In [1]: import numpy as np

In [2]: np.set_printoptions(suppress=True, linewidth=160)

In [3]: tidy = lambda a: np.round(a, 3) + 0

In [4]: data = np.loadtxt("x.csv", delimiter=",")

In [5]: print(data)
[[ 0.  0.  0.  0.  0.  0.  0.  0.  0.  0.]
 [ 0.  0.  0.  0.  0.  0.  0.  0.  0. -2.]
 [ 0.  0.  0.  0.  0.  0.  0.  0.  0.  0.]
 [ 0.  0.  0.  0.  0.  0.  0.  0.  0.  3.]
 [ 0.  0.  0.  0.  0.  0.  0.  0.  0.  1.]
 [ 0.  0.  0.  0.  0.  0.  0.  0.  0. -2.]
 [ 0.  0.  0.  0.  0.  0.  0.  0.  0. -3.]
 [ 0.  0.  0.  0.  0.  0.  0.  0.  0.  3.]
 [ 0.  0.  0.  0.  0.  0.  0.  0.  0. -3.]
 [ 0. -2.  0.  3.  1. -2. -3.  3. -3.  0.]]

In [6]: rk = np.linalg.matrix_rank(data)

In [7]: print(rk)
2

In [8]: N = np.linalg.svd(data)[2][rk:].T

In [9]: print([int(np.linalg.matrix_rank(data[:i])) for i in range(1, len(data) + 1)])
[0, 1, 1, 1, 1, 1, 1, 1, 1, 2]

In [10]: print(np.linalg.matrix_rank(data.T @ data), np.linalg.matrix_rank(data @ data.T))
2 2

In [11]: U, sigma, Vh = np.linalg.svd(data)

In [12]: print(tidy(sigma))
[6.708 6.708 0.    0.    0.    0.    0.    0.    0.    0.   ]

In [13]: Y = U[:, :2] @ np.diag(sigma[:2]) @ Vh[:2]

In [14]: print(tidy(np.linalg.norm(data - Y, 2)), sigma[2])
0.0 0.0

In [15]: print(tidy(np.abs(data - Y).max()))
0.0

In [16]: print(np.linalg.matrix_rank(data, rtol=0.05))
2

In [17]: arr = np.load("case11.npy")

In [18]: print(arr)
[[ 1  1  1  1 -1 -1 -1 -1]
 [ 1 -1  1 -1 -1  1 -1  1]
 [ 1  1 -1 -1 -1 -1  1  1]
 [ 1 -1 -1  1  1 -1 -1  1]
 [ 1  1  1  1  1  1  1  1]
 [ 1 -1 -1  1 -1  1  1 -1]
 [ 1  1 -1 -1  1  1 -1 -1]]

In [19]: u = np.array([2, -2])

In [20]: print(np.cross(arr[3, :3], arr[1, :3]))
[-2 -2  0]

In [21]: print(np.array([np.convolve(row, u, "same") for row in arr]))
[[ 2  0  0  0 -4  0  0  0]
 [ 2 -4  4 -4  0  4 -4  4]
 [ 2  0 -4  0  0  0  4  0]
 [ 2 -4  0  4  0 -4  0  4]
 [ 2  0  0  0  0  0  0  0]
 [ 2 -4  0  4 -4  4  0 -4]
 [ 2  0 -4  0  4  0 -4  0]]
